$ python3 -q
>>> import numpy as np
>>> np.set_printoptions(precision=1, suppress=True, linewidth=120)
>>> tidy = lambda a: np.round(a, 1) + 0
>>> W0 = np.load("data.npy")
>>> tidy(W0)
array([[-0.4, -0.2,  0.5, -0.2,  0.1],
       [-1. , -0.4,  0.7, -0.5,  0.2],
       [ 0.1,  0.1, -0.3,  0.1,  0. ],
       [-1.7, -0.7,  1.4, -0.9,  0.3],
       [-1. ,  0.1, -1. , -0.6,  0.1],
       [ 2.2,  1.3, -3. ,  1. , -0.5]])
>>> U, sig, Vh = np.linalg.svd(W0)
>>> np.argmax(sig[:-1] / (sig[1:] + 1e-6)) + 1
np.int64(2)
>>> A2 = U[:, :2] @ np.diag(sig[:2]) @ Vh[:2]
>>> tidy(A2)
array([[-0.4, -0.2,  0.5, -0.2,  0.1],
       [-1. , -0.4,  0.7, -0.5,  0.2],
       [ 0.1,  0.1, -0.3,  0.1,  0. ],
       [-1.7, -0.7,  1.4, -0.9,  0.3],
       [-1. ,  0.1, -1. , -0.6,  0.1],
       [ 2.2,  1.3, -3. ,  1.1, -0.5]])
>>> np.linalg.matrix_rank(W0, rtol=0.05)
np.int64(2)
>>> np.linalg.cond(W0) > 100
np.True_
>>> tidy(np.linalg.norm(W0, 2) / np.linalg.norm(W0))
np.float64(0.9)
>>> [round(float(x), 1) for x in np.linalg.svd(W0, compute_uv=False)[:3]]
[5.0, 1.7, 0.0]
>>> np.argsort(-np.linalg.norm(W0, axis=0).round(6), kind="stable")[:3]
array([2, 0, 3])
>>> np.unique(W0.round(6), axis=0).shape
(6, 5)
>>> r0, g = W0[3], W0[5]
>>> tidy(r0 @ r0)
np.float64(6.1)
>>> tidy(r0 @ g)
np.float64(-9.7)
>>> pr = (r0 @ g) / (r0 @ r0) * r0
>>> tidy(np.linalg.norm(r0 + g) ** 2 + np.linalg.norm(r0 - g) ** 2)
np.float64(45.4)
>>> tidy(pr)
array([ 2.7,  1.2, -2.2,  1.4, -0.5])
>>> np.linalg.matrix_rank(np.outer(r0, g))
np.int64(1)
>>> tidy((g - pr) @ r0)
np.float64(0.0)
>>> tidy(g - pr)
array([-0.5,  0.2, -0.8, -0.4,  0. ])
>>> X = np.loadtxt("layer12.csv", delimiter=",")
>>> X
array([[ -0.9, -15. ,  -0.4,  -0.6,  -0.4,  -0.7,  -2. ,  -0.5,  -0.8,  -0.4,   1. ],
       [ -1.5,  10. ,  -1.9,   0.4,  -0.7,  -0.9,  -0.6,  -0.3,  -0.7,   0.1,   0.9],
       [ -1. ,   3. ,  -0.3,  -1.4,   0.2,   1.7,   1.1,  -0.4,   0.7,   0.1,   1.7],
       [ -1. ,  14. ,  -0.3,  -1.4,   0.4,   0.2,  -0.9,  -0.7,  -0.5,  -0.4,   1.2],
       [  1.2,  -5. ,  -0.7,  -0.7,   1.4,   0.5,   0.1,   0.8,   0.7,  -0.8,  -0.1]])
>>> r0, g = X[1], X[0]
>>> tidy(r0 @ r0)
np.float64(109.1)
>>> pr = (r0 @ g) / (r0 @ r0) * r0
>>> tidy((g - pr) @ r0)
np.float64(0.0)
>>> U, sig, Vh = np.linalg.svd(X, full_matrices=False)
>>> tidy(Vh @ Vh.T)
array([[1., 0., 0., 0., 0.],
       [0., 1., 0., 0., 0.],
       [0., 0., 1., 0., 0.],
       [0., 0., 0., 1., 0.],
       [0., 0., 0., 0., 1.]])
>>> tidy(np.sqrt((sig ** 2).sum())), tidy(np.linalg.norm(X))
(np.float64(24.4), np.float64(24.4))
>>> tidy(sig / sig[0])
array([1. , 0.2, 0.1, 0.1, 0.1])
>>> C2 = X.T @ X
>>> tidy(np.trace(C2)), tidy((X ** 2).sum())
(np.float64(595.7), np.float64(595.7))
>>> tidy(np.linalg.eigvalsh(C2)[::-1])
array([557.8,  17.9,  12.1,   4.7,   3.1,   0. ,   0. ,   0. ,   0. ,   0. ,   0. ])
>>> np.linalg.matrix_rank(C2)
np.int64(5)
>>> U, sig, Vh = np.linalg.svd(W0)
>>> vecs = Vh[:(sig > 1e-8).sum()]
>>> rng = np.random.default_rng(5951)
>>> vec = W0[4] + 4 * W0[1] + rng.integers(2) * np.eye(5)[4]
>>> tidy(vec)
array([-4.9, -1.4,  1.8, -2.7,  0.8])
>>> tidy(vecs.T @ vecs)
array([[ 0.7,  0.1,  0. ,  0.4, -0.1],
       [ 0.1,  0.1, -0.3,  0. ,  0. ],
       [ 0. , -0.3,  0.9,  0.1,  0.1],
       [ 0.4,  0. ,  0.1,  0.3, -0.1],
       [-0.1,  0. ,  0.1, -0.1,  0. ]])
>>> tidy(np.diag(vecs.T @ vecs))
array([0.7, 0.1, 0.9, 0.3, 0. ])
